% ipython --no-banner

In [1]: import numpy as np

In [2]: np.set_printoptions(precision=2, suppress=True, linewidth=200)

In [3]: m1 = np.array([[0.0, 1.0, -2.0], [0.0, -1.0, 2.0], [0.0, -1.0, 2.0]])

In [4]: proj = np.triu(np.array([[1, 2, 4], [-9, -8, 8], [2, -6, 5]]), 1) + np.eye(3)

In [5]: other = proj @ m1 @ np.linalg.inv(proj)

In [6]: np.linalg.matrix_rank(other)
Out[6]: np.int64(1)

In [7]: print(np.trace(other), np.trace(m1))
1.0 1.0

In [8]: vec = np.array([0, -3, -2])

In [9]: (m1 * vec).sum(axis=1)
Out[9]: array([ 1., -1., -1.])

In [10]: print(np.linalg.norm(m1 @ vec) <= np.linalg.norm(m1, 2) * np.linalg.norm(vec) + 1e-9)
True

In [11]: print(m1 @ (2 * vec))
[ 2. -2. -2.]

In [12]: m1 * vec
Out[12]: 
array([[ 0., -3.,  4.],
       [ 0.,  3., -4.],
       [ 0.,  3., -4.]])

In [13]: (m1 @ vec).argmax()
Out[13]: np.int64(0)

In [14]: np.einsum("ij,j->i", m1, vec)
Out[14]: array([ 1., -1., -1.])

In [15]: A = np.load("arr.npy")

In [16]: A
Out[16]: 
array([[ 1, -3,  3],
       [ 1, -3,  3],
       [ 1,  5, -1],
       [-2,  2, -3]])

In [17]: # row 1 repeats row 0

In [18]: vec = np.array([0, 0, 2])

In [19]: a = np.maximum(A @ vec, 0)

In [20]: print(np.maximum(A @ (3 * vec), 0))
[18 18  0  0]

In [21]: np.tanh(A @ vec)
Out[21]: array([ 1.  ,  1.  , -0.96, -1.  ])

In [22]: print(np.maximum(A @ vec, 0) - np.maximum(-A @ vec, 0))
[ 6  6 -2 -6]

In [23]: vec = np.array([0, 3, -1])

In [24]: y = A @ vec

In [25]: np.round(np.linalg.pinv(A) @ A, 2) + 0
Out[25]: 
array([[1., 0., 0.],
       [0., 1., 0.],
       [0., 0., 1.]])

In [26]: rng = np.random.default_rng(6629)

In [27]: y = y + 0.05 * rng.normal(size=4)

In [28]: y
Out[28]: array([-12.  , -12.01,  15.96,   8.93])

In [29]: b, *_ = np.linalg.lstsq(A, y)

In [30]: b.round()
Out[30]: array([ 0.,  3., -1.])

In [31]: print(np.round(A.T @ (y - A @ b), 2) + 0)
[0. 0. 0.]

In [32]: u, r1 = A[0], A[3]

In [33]: u @ r1
Out[33]: np.int64(-17)

In [34]: pr = (u @ r1) / (u @ u) * u

In [35]: np.outer(u, r1)
Out[35]: 
array([[-2,  2, -3],
       [ 6, -6,  9],
       [-6,  6, -9]])

In [36]: r1 - pr
Out[36]: array([-1.11, -0.68, -0.32])

In [37]: pr
Out[37]: array([-0.89,  2.68, -2.68])

In [38]: mat = np.load("test8.npy")

In [39]: mat
Out[39]: 
array([[ 2,  2,  2],
       [ 1,  2,  0],
       [-1,  0,  2]])

In [40]: G = mat.T @ mat

In [41]: np.linalg.matrix_rank(G)
Out[41]: np.int64(3)

In [42]: print(np.linalg.eigvalsh(G)[::-1])
[15.59  5.68  0.72]

In [43]: G
Out[43]: 
array([[6, 6, 2],
       [6, 8, 4],
       [2, 4, 8]])

In [44]: idx = rng.permutation(3)

In [45]: other = A[:, idx] * rng.choice([-1, 1], 3)

In [46]: other
Out[46]: 
array([[-3,  3,  1],
       [-3,  3,  1],
       [ 1, -5,  1],
       [ 3, -2, -2]])

In [47]: Uu, _, vt = np.linalg.svd(A.T @ other)

In [48]: np.round(np.linalg.lstsq(A, other)[0], 2) + 0
Out[48]: 
array([[ 0.,  0.,  1.],
       [ 0., -1.,  0.],
       [-1.,  0.,  0.]])
